In [1]: import numpy as np

In [2]: from numpy import linalg as LA

In [3]: np.set_printoptions(precision=2, suppress=True, linewidth=160)

In [4]: Y = np.array([[1, 1], [1, -1]])

In [5]: rng = np.random.default_rng(275479)

In [6]: J = np.kron(Y, np.kron(Y, Y))[rng.permutation(8)][:7]

In [7]: J
Out[7]: 
array([[ 1, -1, -1,  1,  1, -1, -1,  1],
       [ 1,  1,  1,  1, -1, -1, -1, -1],
       [ 1,  1,  1,  1,  1,  1,  1,  1],
       [ 1, -1,  1, -1,  1, -1,  1, -1],
       [ 1, -1, -1,  1, -1,  1,  1, -1],
       [ 1,  1, -1, -1,  1,  1, -1, -1],
       [ 1, -1,  1, -1, -1,  1, -1,  1]])

In [8]: Y = J / np.sqrt((J ** 2).mean(axis=1, keepdims=True))

In [9]: J - J.mean(axis=1, keepdims=True)
Out[9]: 
array([[ 1., -1., -1.,  1.,  1., -1., -1.,  1.],
       [ 1.,  1.,  1.,  1., -1., -1., -1., -1.],
       [ 0.,  0.,  0.,  0.,  0.,  0.,  0.,  0.],
       [ 1., -1.,  1., -1.,  1., -1.,  1., -1.],
       [ 1., -1., -1.,  1., -1.,  1.,  1., -1.],
       [ 1.,  1., -1., -1.,  1.,  1., -1., -1.],
       [ 1., -1.,  1., -1., -1.,  1., -1.,  1.]])

In [10]: gram = J.T @ J

In [11]: LA.svd(J, compute_uv=False) ** 2
Out[11]: array([8., 8., 8., 8., 8., 8., 8.])

In [12]: blk = np.stack([J, -3 * J, J[::-1]])

In [13]: (blk @ J.T).shape
Out[13]: (3, 7, 7)

In [14]: np.einsum("bij,cij->bc", blk, blk)
Out[14]: 
array([[  56, -168,    8],
       [-168,  504,  -24],
       [   8,  -24,   56]])

In [15]: LA.matrix_rank(blk.reshape(3, -1))
Out[15]: np.int64(2)

In [16]: LA.matrix_rank(blk)
Out[16]: array([7, 7, 7])

In [17]: Y = J / LA.norm(J, axis=1, keepdims=True)

In [18]: gram = Y @ Y.T

In [19]: np.argwhere(np.triu(np.abs(gram) > 0.95, 1))
Out[19]: array([], shape=(0, 2), dtype=int64)

In [20]: LA.norm(Y, axis=1)
Out[20]: array([1., 1., 1., 1., 1., 1., 1.])

In [21]: np.degrees(np.arccos(np.clip(gram[4, 6], -1, 1)))
Out[21]: np.float64(90.0)

In [22]: r0 = np.array([1, 2, 0])

In [23]: np.convolve(J[6], r0)
Out[23]: array([ 1,  1, -1,  1, -3, -1,  1, -1,  2,  0])

In [24]: mat = np.load("block14.npy")

In [25]: mat
Out[25]: 
array([[-0.76,  1.67,  1.63,  1.47,  0.33, -1.87,  1.38],
       [-0.1 ,  1.2 ,  1.5 ,  1.3 ,  0.  , -2.3 ,  1.2 ],
       [-0.1 , -0.3 ,  0.6 ,  0.4 ,  0.1 ,  0.5 ,  0.3 ],
       [-0.9 ,  1.1 , -0.2 ,  1.9 , -1.3 ,  0.7 , -0.4 ],
       [-0.4 ,  0.9 , -0.1 ,  0.3 , -0.3 , -0.4 , -0.2 ]])

In [26]: x = np.array([1, 1, 1, 1, 2, 0, 1])

In [27]: a = np.maximum(mat @ x, 0)

In [28]: mat.T @ a
Out[28]: array([ -5.22,  15.89,  18.17,  15.96,   2.11, -22.49,  14.8 ])

In [29]: mat * (a > 1e-9)[:, None]
Out[29]: 
array([[-0.76,  1.67,  1.63,  1.47,  0.33, -1.87,  1.38],
       [-0.1 ,  1.2 ,  1.5 ,  1.3 ,  0.  , -2.3 ,  1.2 ],
       [-0.1 , -0.3 ,  0.6 ,  0.4 ,  0.1 ,  0.5 ,  0.3 ],
       [-0.  ,  0.  , -0.  ,  0.  , -0.  ,  0.  , -0.  ],
       [-0.  ,  0.  , -0.  ,  0.  , -0.  , -0.  , -0.  ]])

In [30]: np.maximum(mat @ x, 0) - np.maximum(-mat @ x, 0)
Out[30]: array([ 6.05,  5.1 ,  1.1 , -1.1 , -0.1 ])

In [31]: np.flatnonzero(a > 1e-9)
Out[31]: array([0, 1, 2])

In [32]: Y = np.array([[0, 3], [-3, -2], [3, -1], [0, -2], [-1, -2], [2, 2], [-2, 2]])

In [33]: Y.T @ mat.T
Out[33]: 
array([[ -6.95,  -6.1 ,   3.  ,  -0.4 ,  -3.1 ],
       [-11.83,  -9.  ,   0.3 ,  -5.3 ,  -4.1 ]])

In [34]: LA.matrix_rank(np.vstack([mat, Y.T]))
Out[34]: np.int64(7)

In [35]: mat @ Y
Out[35]: 
array([[ -6.95, -11.83],
       [ -6.1 ,  -9.  ],
       [  3.  ,   0.3 ],
       [ -0.4 ,  -5.3 ],
       [ -3.1 ,  -4.1 ]])

In [36]: round(LA.norm(mat) ** 2 / LA.norm(mat, 2) ** 2, 2)
Out[36]: np.float64(1.37)

In [37]: round(float(LA.norm(mat, 1)), 2), round(float(LA.norm(mat, np.inf)), 2)
Out[37]: (5.77, 9.11)

In [38]: round(float(LA.norm(mat[0] - mat[1])), 2)
Out[38]: 1.01

In [39]: LA.norm(mat, axis=0)
Out[39]: array([1.25, 2.52, 2.31, 2.78, 1.38, 3.11, 1.91])

In [40]: round(LA.norm(mat, 2), 2)
Out[40]: np.float64(5.13)

In [41]: Y = mat + rng.integers(-2, 3, (5, 4)) @ rng.integers(-2, 3, (4, 7))

In [42]: Y
Out[42]: 
array([[-0.76,  2.67, -1.37, -0.53,  3.33,  1.13, -1.62],
       [-5.1 ,  8.2 , -1.5 ,  2.3 , -1.  ,  2.7 ,  1.2 ],
       [-0.1 ,  4.7 , -2.4 , -1.6 , -0.9 , -2.5 , -4.7 ],
       [-0.9 ,  3.1 , -4.2 , -2.1 ,  1.7 ,  2.7 , -7.4 ],
       [-0.4 , -1.1 , -2.1 , -3.7 ,  3.7 ,  3.6 , -6.2 ]])

In [43]: np.abs(Y - mat).sum(axis=1)
Out[43]: array([15., 22., 19., 22., 22.])

In [44]: Y - mat
Out[44]: 
array([[ 0.,  1., -3., -2.,  3.,  3., -3.],
       [-5.,  7., -3.,  1., -1.,  5.,  0.],
       [ 0.,  5., -3., -2., -1., -3., -5.],
       [ 0.,  2., -4., -4.,  3.,  2., -7.],
       [ 0., -2., -2., -4.,  4.,  4., -6.]])

In [45]: np.round(LA.svd(Y - mat, compute_uv=False), 2) + 0
Out[45]: array([15.69, 10.42,  7.5 ,  1.69,  0.  ])

In [46]: X = np.loadtxt("mat.csv", delimiter=",")

In [47]: X
Out[47]: 
array([[ 1.  ,  0.  ,  0.  ,  0.  ,  0.  ,  0.  ,  0.  ,  0.  ,  0.  ],
       [ 0.  ,  1.  ,  0.  ,  0.  ,  0.  ,  0.  ,  0.  ,  0.  ,  0.  ],
       [ 0.  ,  0.  ,  1.  ,  0.  ,  0.  ,  0.  ,  0.  ,  0.  ,  0.  ],
       [ 0.  ,  0.  ,  0.  ,  1.  ,  0.  ,  0.  ,  0.  ,  0.  ,  0.  ],
       [ 0.  ,  0.  ,  0.  ,  0.  ,  1.  ,  0.  ,  0.  ,  0.  ,  0.  ],
       [ 0.  ,  0.  ,  0.  ,  0.  ,  0.  ,  0.81,  0.  ,  0.59,  0.  ],
       [ 0.  ,  0.  ,  0.  ,  0.  ,  0.  ,  0.  ,  1.  ,  0.  ,  0.  ],
       [ 0.  ,  0.  ,  0.  ,  0.  ,  0.  , -0.59,  0.  ,  0.81,  0.  ],
       [ 0.  ,  0.  ,  0.  ,  0.  ,  0.  ,  0.  ,  0.  ,  0.  ,  1.  ]])

In [48]: x = np.array([1, 2, 2, 0, 0, 1, 1, 0])

In [49]: np.sign((J @ x).round(6))
Out[49]: array([-1,  1,  1,  1, -1,  1,  1])

In [50]: x @ J
---------------------------------------------------------------------------
ValueError                                Traceback (most recent call last)
Cell In[50], line 1
----> 1 x @ J

ValueError: matmul: Input operand 1 has a mismatch in its core dimension 0, with gufunc signature (n?,k),(k,m?)->(n?,m?) (size 7 is different from 8)

In [51]: (J * x).sum(axis=1)
Out[51]: array([-5,  3,  7,  1, -1,  1,  1])

In [52]: J @ np.ones(8)
Out[52]: array([0., 0., 8., 0., 0., 0., 0.])

In [53]: J @ x
Out[53]: array([-5,  3,  7,  1, -1,  1,  1])

In [54]: E = np.load("x.npy")

In [55]: E
Out[55]: 
array([[3, 0, 0],
       [2, 1, 0],
       [1, 1, 3]])

In [56]: Y = np.array([[2, 2, 2], [2, 2, 1]])

In [57]: C = np.kron(Y, E)

In [58]: C.shape
Out[58]: (6, 9)

In [59]: LA.matrix_rank(C)
Out[59]: np.int64(6)

In [60]: Y = np.array([[8, 9], [8, 3], [3, 1]])

In [61]: Y.T @ E.T
Out[61]: 
array([[24, 24, 25],
       [27, 21, 15]])

In [62]: np.einsum("ij,ij->i", E, E)
Out[62]: array([ 9,  5, 11])

In [63]: np.einsum("ij->j", E)
Out[63]: array([6, 2, 3])

In [64]: LA.matrix_rank(np.vstack([E, Y.T]))
Out[64]: np.int64(3)

In [65]: q = E.astype(float).copy()

In [66]: for j in range(3):
    ...:     q[:, j] -= q[:, :j] @ (q[:, :j].T @ q[:, j])
    ...:     q[:, j] /= LA.norm(q[:, j])
    ...: 

In [67]: np.round(q.T @ E, 2) + 0
Out[67]: 
array([[3.74, 0.8 , 0.8 ],
       [0.  , 1.16, 2.02],
       [0.  , 0.  , 2.06]])

In [68]: q
Out[68]: 
array([[ 0.8 , -0.55,  0.23],
       [ 0.53,  0.49, -0.69],
       [ 0.27,  0.67,  0.69]])

In [69]: np.round(q.T @ q, 2) + 0
Out[69]: 
array([[1., 0., 0.],
       [0., 1., 0.],
       [0., 0., 1.]])

In [70]: x = np.array([-2, 2, 0])

In [71]: y = q @ x

In [72]: b, lr = np.zeros(3), 1 / LA.norm(q, 2) ** 2

In [73]: for i in range(250):
    ...:     b -= lr * q.T @ (q @ b - y)
    ...:     if i % 50 == 0: print(i, round(LA.norm(q @ b - y), 2))
    ...: 
0 0.0
50 0.0
100 0.0
150 0.0
200 0.0

In [74]: b.round(2) + 0
Out[74]: array([-2.,  2.,  0.])

In [75]: W0 = np.array([[0, 1, 3, 1, 0, 0, 2, 2],
    ...:     [0, 2, 2, 3, 0, 2, 0, 0],
    ...:     [0, 0, 3, 3, 0, 1, 1, 0],
    ...:     [0, 0, 0, 1, 1, 2, 1, 0],
    ...:     [0, 0, 0, 0, 3, 0, 1, 1],
    ...:     [0, 0, 0, 0, 0, 0, 0, 2],
    ...:     [0, 0, 0, 0, 0, 0, 2, 3],
    ...:     [0, 0, 0, 0, 0, 0, 0, 1]])

In [76]: W0
Out[76]: 
array([[0, 1, 3, 1, 0, 0, 2, 2],
       [0, 2, 2, 3, 0, 2, 0, 0],
       [0, 0, 3, 3, 0, 1, 1, 0],
       [0, 0, 0, 1, 1, 2, 1, 0],
       [0, 0, 0, 0, 3, 0, 1, 1],
       [0, 0, 0, 0, 0, 0, 0, 2],
       [0, 0, 0, 0, 0, 0, 2, 3],
       [0, 0, 0, 0, 0, 0, 0, 1]])

In [77]: # triangular, det is the product of the diagonal

In [78]: LA.matrix_rank(W0 - W0[0, 0] * np.eye(8))
Out[78]: np.int64(7)

In [79]: W0 @ W0
Out[79]: 
array([[ 0,  2, 11, 13,  1,  7,  8,  8],
       [ 0,  4, 10, 15,  3, 12,  5,  4],
       [ 0,  0,  9, 12,  3,  9,  8,  5],
       [ 0,  0,  0,  1,  4,  2,  4,  8],
       [ 0,  0,  0,  0,  9,  0,  5,  7],
       [ 0,  0,  0,  0,  0,  0,  0,  2],
       [ 0,  0,  0,  0,  0,  0,  4,  9],
       [ 0,  0,  0,  0,  0,  0,  0,  1]])

In [80]: try:
    ...:     LA.inv(W0)
    ...: except LA.LinAlgError as e:
    ...:     print(repr(e))
    ...: 
LinAlgError('Singular matrix')

In [81]: Uu, s, Vh = LA.svd(W0)

In [82]: evecs = Vh[:(s > 1e-8).sum()]

In [83]: x = W0[2] + 4 * W0[0] + rng.integers(2) * np.eye(8)[2]

In [84]: x
Out[84]: array([ 0.,  4., 16.,  7.,  0.,  1.,  9.,  8.])

In [85]: np.round(evecs.T @ evecs, 2) + 0
Out[85]: 
array([[0., 0., 0., 0., 0., 0., 0., 0.],
       [0., 1., 0., 0., 0., 0., 0., 0.],
       [0., 0., 1., 0., 0., 0., 0., 0.],
       [0., 0., 0., 1., 0., 0., 0., 0.],
       [0., 0., 0., 0., 1., 0., 0., 0.],
       [0., 0., 0., 0., 0., 1., 0., 0.],
       [0., 0., 0., 0., 0., 0., 1., 0.],
       [0., 0., 0., 0., 0., 0., 0., 1.]])

In [86]: LA.matrix_rank(np.vstack([W0, x]))
Out[86]: np.int64(7)

In [87]: np.allclose(evecs.T @ evecs @ x, x)
Out[87]: True

In [88]: Y = W0 / np.sqrt((W0 ** 2).mean(axis=1, keepdims=True))

In [89]: W0 - W0.mean(axis=1, keepdims=True)
Out[89]: 
array([[-1.12, -0.12,  1.88, -0.12, -1.12, -1.12,  0.88,  0.88],
       [-1.12,  0.88,  0.88,  1.88, -1.12,  0.88, -1.12, -1.12],
       [-1.  , -1.  ,  2.  ,  2.  , -1.  ,  0.  ,  0.  , -1.  ],
       [-0.62, -0.62, -0.62,  0.38,  0.38,  1.38,  0.38, -0.62],
       [-0.62, -0.62, -0.62, -0.62,  2.38, -0.62,  0.38,  0.38],
       [-0.25, -0.25, -0.25, -0.25, -0.25, -0.25, -0.25,  1.75],
       [-0.62, -0.62, -0.62, -0.62, -0.62, -0.62,  1.38,  2.38],
       [-0.12, -0.12, -0.12, -0.12, -0.12, -0.12, -0.12,  0.88]])

In [90]: [round(float(x), 2) for x in LA.svd(W0, compute_uv=False)[:3]]
Out[90]: [7.23, 4.87, 3.27]

In [91]: LA.matrix_rank(W0, rtol=0.1)
Out[91]: np.int64(6)

In [92]: np.argsort(-LA.norm(W0, axis=0).round(6), kind="stable")[:3]
Out[92]: array([2, 3, 7])

In [93]: round(LA.norm(W0, 2) / LA.norm(W0), 2)
Out[93]: np.float64(0.74)

In [94]: F = np.load("run4.npy")

In [95]: F
Out[95]: 
array([[ 3.44,  1.95, -4.05, -2.08,  0.06,  3.33],
       [ 2.38,  1.47, -4.53, -3.38,  1.7 ,  0.15],
       [ 1.13, -1.72, -7.72, -6.23,  1.02, -3.61],
       [ 3.85,  6.01,  0.01,  0.36,  3.3 ,  4.56],
       [ 3.89,  5.19, -0.81, -0.01,  2.4 ,  4.68],
       [ 2.4 ,  3.66, -2.34, -2.27,  3.87,  0.19],
       [ 3.65,  2.35, -3.65, -1.68,  0.06,  3.94],
       [ 2.85,  1.37, -4.63, -2.97,  0.67,  1.55],
       [ 2.  ,  0.02, -5.98, -4.49,  1.01, -1.  ],
       [ 2.4 ,  1.13, -4.87, -3.54,  1.34,  0.19],
       [ 3.88,  2.92, -3.08, -1.16,  0.16,  4.64],
       [ 2.98,  4.52, -1.48, -1.26,  3.57,  1.94],
       [ 2.13,  0.83, -5.17, -3.96,  1.57, -0.62],
       [ 2.3 ,  1.73, -4.27, -3.34,  2.14, -0.11],
       [ 3.35,  5.26, -0.74, -0.51,  3.56,  3.06],
       [ 4.37,  6.36,  0.36,  1.05,  2.61,  6.12],
       [ 2.96,  8.69,  2.69,  0.81,  7.77,  1.88],
       [ 3.01,  0.16, -5.84, -3.41, -0.86,  2.03],
       [ 3.09,  6.44,  0.44, -0.18,  5.26,  2.28],
       [ 1.99,  1.64, -4.36, -3.69,  2.67, -1.04]])

In [96]: Uu, s, Vh = LA.svd(F)

In [97]: evecs = Vh[:(s > 1e-8).sum()]

In [98]: x = F[12] + 2 * F[13] + rng.integers(2) * np.eye(6)[4]

In [99]: x
Out[99]: array([  6.72,   4.29, -13.71, -10.63,   5.84,  -0.84])

In [100]: round(LA.norm(x - evecs.T @ evecs @ x), 2)
Out[100]: np.float64(0.0)

In [101]: np.diag(evecs.T @ evecs)
Out[101]: array([0.27, 0.5 , 0.63, 0.34, 0.59, 0.67])

In [102]: evecs.T @ evecs
Out[102]: 
array([[ 0.27,  0.22, -0.22, -0.09,  0.04,  0.3 ],
       [ 0.22,  0.5 ,  0.09,  0.03,  0.4 ,  0.18],
       [-0.22,  0.09,  0.63,  0.41,  0.07, -0.02],
       [-0.09,  0.03,  0.41,  0.34, -0.11,  0.18],
       [ 0.04,  0.4 ,  0.07, -0.11,  0.59, -0.25],
       [ 0.3 ,  0.18, -0.02,  0.18, -0.25,  0.67]])

In [103]: Y = F + rng.integers(-2, 3, (20, 3)) @ rng.integers(-2, 3, (3, 6))

In [104]: Y.round(2) + 0
Out[104]: 
array([[  7.44,   9.95,  -6.05,  -2.08,   8.06,   3.33],
       [  6.38,   6.47,  -3.53,  -5.38,   5.7 ,  -0.85],
       [ -2.87,  -1.72, -12.72,  -0.23,   3.02,  -2.61],
       [  7.85,   2.01,  10.01,  -7.64,  -4.7 ,   0.56],
       [  3.89,   3.19,  -2.81,  -4.01,   2.4 ,  10.68],
       [ -1.6 ,  -0.34,  -2.34,   1.73,  -0.13,  -1.81],
       [  1.65,   4.35,  -5.65,   4.32,   2.06,   0.94],
       [  4.85,   5.37,  -2.63,  -0.97,   2.67,  -3.45],
       [  0.  ,  -6.98,  -1.98,  -6.49,  -6.99,  -2.  ],
       [  0.4 ,  -0.87,  -7.87,  -3.54,   1.34,   4.19],
       [  3.88,   1.92,  -1.08,  -1.16,  -1.84,   2.64],
       [  2.98,   3.52,   0.52,  -1.26,   1.57,  -0.06],
       [  0.13,  -2.17,  -6.17,  -3.96,  -0.43,   1.38],
       [  4.3 ,  -2.27,   1.73,  -9.34,  -3.86,  -1.11],
       [  7.35,   9.26,  -0.74,  -4.51,   7.56,   5.06],
       [  4.37,   4.36,  -1.64,  -2.95,   2.61,  12.12],
       [  2.96,   4.69,   4.69,  -3.19,   3.77,   3.88],
       [ -0.99,  -3.84,  -5.84,   0.59,  -4.86,   0.03],
       [  1.09,   3.44,  -0.56,  -0.18,   3.26,   4.28],
       [ -2.01,  -2.36, -10.36,  -3.69,   2.67,   6.96]])

In [105]: np.abs(Y - F).sum(axis=1)
Out[105]: array([22., 17., 18., 38., 14., 18., 17., 17., 24., 11.,  7.,  7., 10., 25., 18., 14., 16., 18., 10., 22.])

In [106]: np.round(LA.svd(Y - F, compute_uv=False), 2) + 0
Out[106]: array([27.44, 22.14, 18.04,  0.  ,  0.  ,  0.  ])

In [107]: Y - F
Out[107]: 
array([[ 4.,  8., -2.,  0.,  8.,  0.],
       [ 4.,  5.,  1., -2.,  4., -1.],
       [-4.,  0., -5.,  6.,  2.,  1.],
       [ 4., -4., 10., -8., -8., -4.],
       [ 0., -2., -2., -4.,  0.,  6.],
       [-4., -4.,  0.,  4., -4., -2.],
       [-2.,  2., -2.,  6.,  2., -3.],
       [ 2.,  4.,  2.,  2.,  2., -5.],
       [-2., -7.,  4., -2., -8., -1.],
       [-2., -2., -3.,  0.,  0.,  4.],
       [ 0., -1.,  2.,  0., -2., -2.],
       [ 0., -1.,  2.,  0., -2., -2.],
       [-2., -3., -1.,  0., -2.,  2.],
       [ 2., -4.,  6., -6., -6., -1.],
       [ 4.,  4.,  0., -4.,  4.,  2.],
       [ 0., -2., -2., -4.,  0.,  6.],
       [ 0., -4.,  2., -4., -4.,  2.],
       [-4., -4.,  0.,  4., -4., -2.],
       [-2., -3., -1.,  0., -2.,  2.],
       [-4., -4., -6.,  0.,  0.,  8.]])
